$ python3 -q
>>> import numpy as np
>>> np.set_printoptions(suppress=True, linewidth=200)
>>> data = np.load("data.npy")
>>> data
array([[17, 26, 20, 36, 32, 24, 20, 32, 31, 20],
       [26, 40, 32, 56, 50, 38, 32, 48, 50, 30],
       [20, 32, 32, 48, 44, 36, 32, 32, 52, 20],
       [36, 56, 48, 80, 72, 56, 48, 64, 76, 40],
       [32, 50, 44, 72, 65, 51, 44, 56, 70, 35],
       [24, 38, 36, 56, 51, 41, 36, 40, 58, 25],
       [20, 32, 32, 48, 44, 36, 32, 32, 52, 20],
       [32, 48, 32, 64, 56, 40, 32, 64, 48, 40],
       [31, 50, 52, 76, 70, 58, 52, 48, 85, 30],
       [20, 30, 20, 40, 35, 25, 20, 40, 30, 25]])
>>> # null space of dimension 8
>>> U, sigma, Vt = np.linalg.svd(data)
>>> np.argmax(sigma[:-1] / (sigma[1:] + 1e-6)) + 1
np.int64(2)
>>> sigma.round(2) + 0
array([441.1,  39.9,   0. ,   0. ,   0. ,   0. ,   0. ,   0. ,   0. ,   0. ])
>>> A2 = U[:, :2] @ np.diag(sigma[:2]) @ Vt[:2]
>>> round(np.linalg.norm(data - A2, 2), 2), np.round(sigma[2], 2)
(np.float64(0.0), np.float64(0.0))
>>> f = np.array([3, 2, 1])
>>> np.correlate(data[6], data[0], "full")
array([ 400, 1260, 2272, 3376, 4512, 5668, 6636, 7392, 8680, 9488, 8764, 7440, 6504, 5620, 4596, 3136, 2296, 1404,  340])
>>> np.abs(np.diag(np.linalg.qr(data)[1])) > 1e-9
array([ True,  True, False, False, False, False, False, False, False, False])
>>> np.linalg.lstsq(data[:-1].T, data[-1])[2]
np.int32(2)
>>> round(np.trace(np.linalg.pinv(data) @ data), 2)
np.float64(2.0)
>>> np.allclose(data[:-1].T @ np.linalg.lstsq(data[:-1].T, data[-1])[0], data[-1])
True
>>> rk = np.linalg.matrix_rank(data)
>>> rk
np.int64(2)
>>> null = np.linalg.svd(data)[2][rk:].T
>>> np.allclose(data @ null, 0)
True
>>> [int(np.linalg.matrix_rank(data[:, :j + 1])) for j in range(10)]
[1, 2, 2, 2, 2, 2, 2, 2, 2, 2]
>>> round(np.linalg.norm(data, 2) / np.linalg.norm(data), 2)
np.float64(1.0)
>>> np.argsort(-np.linalg.norm(data, axis=0).round(6), kind="stable")[:3]
array([3, 8, 4])
>>> np.linalg.matrix_rank(data, rtol=0.1)
np.int64(1)
>>> E = np.load("sample3.npy")
>>> E.round(2)
array([[-0.32, -0.41, -0.57,  0.57, -0.28],
       [ 0.25, -0.35, -0.55, -0.36,  0.61],
       [ 0.89,  0.15, -0.13,  0.39, -0.17],
       [ 0.13, -0.15, -0.23, -0.62, -0.72],
       [-0.19,  0.82, -0.54, -0.06,  0.02]])
>>> # keeps lengths
>>> np.count_nonzero(E)
np.int64(25)
>>> E[:, 5]
Traceback (most recent call last):
  File "<python-input-28>", line 1, in <module>
    E[:, 5]
    ~^^^^^^
IndexError: index 5 is out of bounds for axis 1 with size 5
>>> np.round(E - E[0], 2)
array([[ 0.  ,  0.  ,  0.  ,  0.  ,  0.  ],
       [ 0.57,  0.06,  0.02, -0.93,  0.89],
       [ 1.2 ,  0.56,  0.44, -0.19,  0.11],
       [ 0.44,  0.26,  0.34, -1.2 , -0.44],
       [ 0.13,  1.23,  0.03, -0.63,  0.3 ]])
>>> np.round(np.diff(E, axis=0), 2)
array([[ 0.57,  0.06,  0.02, -0.93,  0.89],
       [ 0.63,  0.49,  0.42,  0.75, -0.78],
       [-0.76, -0.3 , -0.1 , -1.01, -0.55],
       [-0.32,  0.97, -0.31,  0.57,  0.73]])
>>> np.round(np.linalg.norm(E), 2)
np.float64(2.24)
>>> np.round(np.abs(E).max(), 2)
np.float64(0.89)
>>> def softmax(z):
...     e = np.exp(z - z.max(axis=-1, keepdims=True))
...     return e / e.sum(axis=-1, keepdims=True)
... 
>>> np.round(softmax(10 * E[2]), 2) + 0
array([0.99, 0.  , 0.  , 0.01, 0.  ])
>>> np.round(softmax(E).sum(axis=1), 2)
array([1., 1., 1., 1., 1.])
>>> np.round(softmax(E[2] + 2), 2)
array([0.36, 0.17, 0.13, 0.22, 0.12])
>>> S = E @ E.T / np.sqrt(5)
>>> np.round(softmax(S + np.triu(np.full(S.shape, -np.inf), 1)), 2)
array([[1.  , 0.  , 0.  , 0.  , 0.  ],
       [0.39, 0.61, 0.  , 0.  , 0.  ],
       [0.28, 0.28, 0.44, 0.  , 0.  ],
       [0.22, 0.22, 0.22, 0.34, 0.  ],
       [0.18, 0.18, 0.18, 0.18, 0.28]])
>>> np.round(softmax(S), 2)
array([[0.28, 0.18, 0.18, 0.18, 0.18],
       [0.18, 0.28, 0.18, 0.18, 0.18],
       [0.18, 0.18, 0.28, 0.18, 0.18],
       [0.18, 0.18, 0.18, 0.28, 0.18],
       [0.18, 0.18, 0.18, 0.18, 0.28]])
>>> softmax(S).round(6).argmax(axis=1)
array([0, 1, 2, 3, 4])
>>> rng = np.random.default_rng(856)
>>> z = rng.permutation(5)
>>> z
array([1, 4, 3, 0, 2])
>>> A2 = E[z][:, z]
>>> np.allclose(A2, E)
False
>>> A2.round(2)
array([[-0.35,  0.61, -0.36,  0.25, -0.55],
       [ 0.82,  0.02, -0.06, -0.19, -0.54],
       [-0.15, -0.72, -0.62,  0.13, -0.23],
       [-0.41, -0.28,  0.57, -0.32, -0.57],
       [ 0.15, -0.17,  0.39,  0.89, -0.13]])
>>> np.round(np.diag(A2), 2)
array([-0.35,  0.02, -0.62, -0.32, -0.13])
>>> round(float(np.trace(A2)), 2)
-1.4
>>> np.round(np.sort(np.abs(np.linalg.eigvals(A2))), 2)
array([1., 1., 1., 1., 1.])
>>> A2 = np.array([[1, 0], [3, 2]])
>>> basis = np.kron(A2, E)
>>> np.round(np.linalg.norm(basis, 2), 2), np.round(np.linalg.norm(A2, 2) * np.linalg.norm(E, 2), 2)
(np.float64(3.7), np.float64(3.7))
>>> M = np.loadtxt("layer6.csv", delimiter=",")
>>> M
array([[-2.27,  2.74, -0.16, -0.95, -1.07, -3.12,  0.32,  3.54,  0.36, -2.8 ],
       [-0.29, -4.64,  2.52, -0.29, -1.77, -0.64, -0.4 ,  6.72,  5.2 , -0.4 ],
       [ 0.93,  2.11, -2.19,  0.83,  0.45,  0.98, -0.41, -4.65, -3.38,  0.96],
       [-0.56,  0.92,  0.98, -0.56,  0.68, -1.16,  1.54,  0.72, -0.08, -1.44],
       [ 1.3 , -2.39,  1.77,  0.42,  0.26,  0.12,  1.69,  0.84,  1.  , -0.32],
       [-0.43,  2.51, -0.98, -0.25,  0.95,  0.  ,  0.16, -2.55, -2.1 , -0.08]])
>>> # rows and columns are dependent
>>> rk = np.linalg.matrix_rank(M)
>>> rk
np.int64(4)
>>> null = np.linalg.svd(M)[2][rk:].T
>>> np.round(null @ null.T, 2)
array([[ 0.62,  0.28,  0.01, -0.26,  0.14, -0.03, -0.18,  0.13,  0.13,  0.01],
       [ 0.28,  0.45,  0.17,  0.14, -0.08,  0.17,  0.05,  0.1 ,  0.22,  0.15],
       [ 0.01,  0.17,  0.64,  0.12, -0.26, -0.02, -0.28, -0.07, -0.17,  0.06],
       [-0.26,  0.14,  0.12,  0.77,  0.22,  0.03, -0.04,  0.04,  0.13,  0.03],
       [ 0.14, -0.08, -0.26,  0.22,  0.56, -0.14, -0.17,  0.22, -0.04, -0.06],
       [-0.03,  0.17, -0.02,  0.03, -0.14,  0.71,  0.15,  0.21, -0.08, -0.28],
       [-0.18,  0.05, -0.28, -0.04, -0.17,  0.15,  0.48,  0.06,  0.11,  0.26],
       [ 0.13,  0.1 , -0.07,  0.04,  0.22,  0.21,  0.06,  0.42, -0.29,  0.17],
       [ 0.13,  0.22, -0.17,  0.13, -0.04, -0.08,  0.11, -0.29,  0.65, -0.09],
       [ 0.01,  0.15,  0.06,  0.03, -0.06, -0.28,  0.26,  0.17, -0.09,  0.69]])
>>> null.shape
(10, 6)
>>> [int(np.linalg.matrix_rank(M[:i])) for i in range(1, len(M) + 1)]
[1, 2, 3, 4, 4, 4]
>>> np.allclose(M @ null, 0)
True
>>> round(np.linalg.norm(M, 2) / np.linalg.norm(M), 2)
np.float64(0.86)
>>> np.argsort(-np.linalg.norm(M, axis=0).round(6), kind="stable")[:3]
array([7, 1, 8])
>>> np.linalg.matrix_rank(M, rtol=0.1)
np.int64(3)
>>> [round(float(x), 2) for x in np.linalg.svd(M, compute_uv=False)[:3]]
[13.29, 7.1, 3.29]
>>> round(np.trace(np.linalg.pinv(M) @ M), 2)
np.float64(4.0)
>>> np.allclose(M[:-1].T @ np.linalg.lstsq(M[:-1].T, M[-1])[0], M[-1])
True
>>> np.unique(M.round(6), axis=0).shape
(6, 10)
>>> np.linalg.lstsq(M[:-1].T, M[-1])[2]
np.int32(4)
>>> K = np.loadtxt("w.csv", delimiter=",")
>>> K
array([[ 0., -1.,  1.,  2.,  3., -1.,  3.,  3.],
       [ 0.,  0., -3., -3., -2.,  1., -3.,  3.],
       [ 0.,  0.,  0., -3., -1.,  3.,  0., -3.],
       [ 0.,  0.,  0.,  0.,  2., -2.,  1.,  2.],
       [ 0.,  0.,  0.,  0.,  0., -2.,  1.,  2.],
       [ 0.,  0.,  0.,  0.,  0.,  0., -1., -1.],
       [ 0.,  0.,  0.,  0.,  0.,  0.,  0.,  0.],
       [ 0.,  0.,  0.,  0.,  0.,  0.,  0.,  0.]])
>>> # triangular: eigenvalues sit on the diagonal
>>> U, sigma, Vt = np.linalg.svd(K)
>>> sigma.round(2)
array([8.65, 6.14, 3.  , 1.86, 1.35, 0.3 , 0.  , 0.  ])
>>> A2 = U[:, :6] @ np.diag(sigma[:6]) @ Vt[:6]
>>> round(np.linalg.norm(K - A2, 2), 2), sigma[6]
(np.float64(0.0), np.float64(0.0))
>>> A2.round(2) + 0
array([[ 0., -1.,  1.,  2.,  3., -1.,  3.,  3.],
       [ 0.,  0., -3., -3., -2.,  1., -3.,  3.],
       [ 0.,  0.,  0., -3., -1.,  3.,  0., -3.],
       [ 0.,  0.,  0.,  0.,  2., -2.,  1.,  2.],
       [ 0.,  0.,  0.,  0.,  0., -2.,  1.,  2.],
       [ 0.,  0.,  0.,  0.,  0.,  0., -1., -1.],
       [ 0.,  0.,  0.,  0.,  0.,  0.,  0.,  0.],
       [ 0.,  0.,  0.,  0.,  0.,  0.,  0.,  0.]])
>>> round(np.abs(K - A2).max(), 2)
np.float64(0.0)
>>> np.linalg.matrix_rank(A2)
np.int64(6)
>>> f = np.array([1, 3])
>>> np.array([np.convolve(row, f, "same") for row in K])
array([[  0.,  -1.,  -2.,   5.,   9.,   8.,   0.,  12.],
       [  0.,   0.,  -3., -12., -11.,  -5.,   0.,  -6.],
       [  0.,   0.,   0.,  -3., -10.,   0.,   9.,  -3.],
       [  0.,   0.,   0.,   0.,   2.,   4.,  -5.,   5.],
       [  0.,   0.,   0.,   0.,   0.,  -2.,  -5.,   5.],
       [  0.,   0.,   0.,   0.,   0.,   0.,  -1.,  -4.],
       [  0.,   0.,   0.,   0.,   0.,   0.,   0.,   0.],
       [  0.,   0.,   0.,   0.,   0.,   0.,   0.,   0.]])
>>> np.convolve(K[6], f)
array([0., 0., 0., 0., 0., 0., 0., 0., 0.])
>>> np.correlate(K[6], K[3], "full")
array([0., 0., 0., 0., 0., 0., 0., 0., 0., 0., 0., 0., 0., 0., 0.])
>>> rk = np.linalg.matrix_rank(K)
>>> rk
np.int64(6)
>>> null = np.linalg.svd(K)[2][rk:].T
>>> np.round(K @ null, 2) + 0
array([[0., 0.],
       [0., 0.],
       [0., 0.],
       [0., 0.],
       [0., 0.],
       [0., 0.],
       [0., 0.],
       [0., 0.]])
>>> np.round(null @ null.T, 2) + 0
array([[ 1.  ,  0.  ,  0.  ,  0.  ,  0.  ,  0.  ,  0.  ,  0.  ],
       [ 0.  ,  0.12,  0.28, -0.05,  0.  ,  0.05, -0.11,  0.11],
       [ 0.  ,  0.28,  0.65, -0.12,  0.  ,  0.12, -0.24,  0.24],
       [ 0.  , -0.05, -0.12,  0.02,  0.  , -0.02,  0.05, -0.05],
       [ 0.  ,  0.  ,  0.  ,  0.  ,  0.  ,  0.  ,  0.  ,  0.  ],
       [ 0.  ,  0.05,  0.12, -0.02,  0.  ,  0.02, -0.05,  0.05],
       [ 0.  , -0.11, -0.24,  0.05,  0.  , -0.05,  0.09, -0.09],
       [ 0.  ,  0.11,  0.24, -0.05,  0.  ,  0.05, -0.09,  0.09]])
>>> [int(np.linalg.matrix_rank(np.delete(K, i, axis=0))) for i in range(8)]
[5, 5, 5, 5, 5, 5, 6, 6]
>>> [int(np.linalg.matrix_rank(K[:i])) for i in range(1, len(K) + 1)]
[1, 2, 3, 4, 5, 6, 6, 6]
>>> np.allclose(K @ null, 0)
True
>>> A = np.load("x.npy")
>>> A
array([[ -8.9 ,   1.25, -11.98,   4.22,   9.87, -12.79,  -3.21,  -2.76,  -1.72, -13.76,  -7.39],
       [ 13.15, -16.59,  -7.95,   6.86,  14.51, -15.35,  -4.11,  -3.51,   1.16,  -6.13, -17.35],
       [ 13.  , -16.51,  -6.4 ,   5.36,  14.08, -16.72,  -5.59,  -3.59,   1.77,  -6.41, -16.43],
       [-11.01,   0.91, -11.99,   4.47,   6.86, -11.61,  -1.02,   0.01,  -2.99, -14.25,  -3.39],
       [ -8.67,   1.06, -13.21,   5.93,   8.06, -11.28,  -1.09,  -0.71,  -1.61, -13.01,  -5.64],
       [ 12.  , -16.  ,  -9.02,   6.12,  13.73, -16.7 ,  -6.21,  -4.21,   2.83,  -7.83, -19.12],
       [ 11.45, -18.12,  -8.68,   7.13,  13.31, -15.85,  -5.6 ,  -4.31,   3.69,  -7.05, -19.25],
       [ 14.23, -14.91,  -7.32,   6.55,  11.59, -16.06,  -7.22,  -2.97,   1.77,  -7.21, -16.65],
       [ -9.39,   0.41, -10.65,   3.99,   8.38, -11.99,  -0.58,  -0.26,  -2.34, -14.66,  -3.87],
       [ 11.93, -16.  ,  -6.98,   7.93,  16.03, -14.62,  -7.46,  -5.06,   2.81,  -6.35, -16.76],
       [ 12.82, -16.66,  -6.36,   8.09,  11.96, -16.81,  -6.09,  -1.96,   1.49,  -6.98, -16.22],
       [ 13.99, -15.65,  -7.3 ,   7.45,  13.49, -17.24,  -5.1 ,  -4.48,   2.54,  -7.58, -17.68],
       [ 13.64, -16.93,  -9.07,   7.68,  13.67, -14.2 ,  -5.74,  -2.23,   1.41,  -9.08, -17.31],
       [ -8.94,   1.04, -12.8 ,   5.33,   8.87, -11.99,  -1.38,  -1.63,  -3.84, -13.45,  -6.29],
       [ 14.37, -15.4 ,  -8.54,   8.91,  13.88, -15.75,  -5.89,  -4.09,   1.91,  -9.63, -16.86],
       [-10.7 ,   1.16, -12.75,   4.63,  10.43, -11.87,  -0.92,  -1.13,  -3.04, -13.94,  -5.06],
       [ 13.6 , -14.65,  -6.23,   7.12,  12.91, -14.57,  -5.62,  -4.06,   0.94,  -7.14, -17.24],
       [-11.35,   0.77, -13.58,   5.28,   8.87, -11.99,  -1.17,  -2.01,  -2.28, -15.3 ,  -3.41],
       [ 14.  , -15.7 ,  -7.73,   6.41,  13.27, -16.52,  -5.08,  -5.55,   2.55,  -7.07, -18.08],
       [ 12.5 , -17.83,  -7.99,   6.38,  13.93, -16.93,  -7.11,  -4.79,   1.23,  -8.28, -16.33],
       [-10.4 ,   2.71, -11.75,   5.01,  10.59, -13.01,  -1.61,  -1.21,  -2.77, -12.9 ,  -3.47],
       [ 12.3 , -15.02,  -8.01,   8.  ,  11.36, -15.89,  -3.29,  -4.02,   2.37,  -7.27, -16.77],
       [ 12.82, -15.42,  -9.3 ,   6.79,  13.17, -17.88,  -5.94,  -3.2 ,   1.15,  -8.19, -19.21],
       [-11.3 ,   0.02, -11.98,   3.5 ,   9.28, -12.33,  -1.14,  -1.28,  -0.64, -16.33,  -4.97],
       [-11.37,   0.81, -10.49,   6.47,   9.39, -12.92,  -1.22,  -2.4 ,  -1.58, -12.67,  -5.25],
       [ 12.31, -15.89,  -8.31,   6.92,  14.  , -16.32,  -5.88,  -2.97,   2.38,  -5.94, -16.89],
       [ 12.86, -15.76,  -9.06,   7.14,  13.83, -17.79,  -5.91,  -3.02,   1.29,  -7.07, -18.46],
       [ 12.48, -15.45,  -8.48,   7.56,  13.5 , -15.42,  -4.22,  -5.42,   2.24,  -5.33, -18.44],
       [-10.98,   0.7 , -12.98,   5.51,  11.06, -12.05,  -1.74,   0.57,  -2.63, -14.81,  -5.76],
       [ 12.55, -16.45,  -8.03,   7.31,  13.81, -17.53,  -4.05,  -4.89,   2.57,  -6.52, -15.35],
       [ 12.84, -15.49,  -5.86,   6.25,  12.8 , -16.74,  -6.66,  -3.14,   2.76,  -7.3 , -15.98],
       [ 12.66, -14.93,  -8.23,   7.53,  12.04, -16.41,  -4.55,  -5.92,   0.98,  -9.38, -15.13],
       [-11.71,   2.11, -11.1 ,   4.8 ,   7.22, -10.25,  -0.1 ,  -0.53,  -2.97, -13.73,  -5.73],
       [ 14.97, -17.19,  -9.97,   6.42,  13.96, -16.  ,  -5.09,  -3.27,   2.84,  -7.13, -16.89]])
>>> basis = A[[24, 21]].astype(float)
>>> for _ in range(7):
...     z = np.linalg.norm(A[:, None] - basis, axis=-1).argmin(axis=1)
...     basis = np.array([A[z == j].mean(axis=0) for j in range(2)])
... 
>>> z
array([0, 1, 1, 0, 0, 1, 1, 1, 0, 1, 1, 1, 1, 0, 1, 0, 1, 0, 1, 1, 0, 1, 1, 0, 0, 1, 1, 1, 0, 1, 1, 1, 0, 1])
>>> np.round(basis[1] - basis[0], 2)
array([ 23.41, -17.1 ,   4.16,   2.16,   4.33,  -4.23,  -4.3 ,  -2.83,   4.4 ,   6.76, -12.18])
>>> np.abs(basis[1] - basis[0]).argmax()
np.int64(0)
>>> np.bincount(z)
array([12, 22])
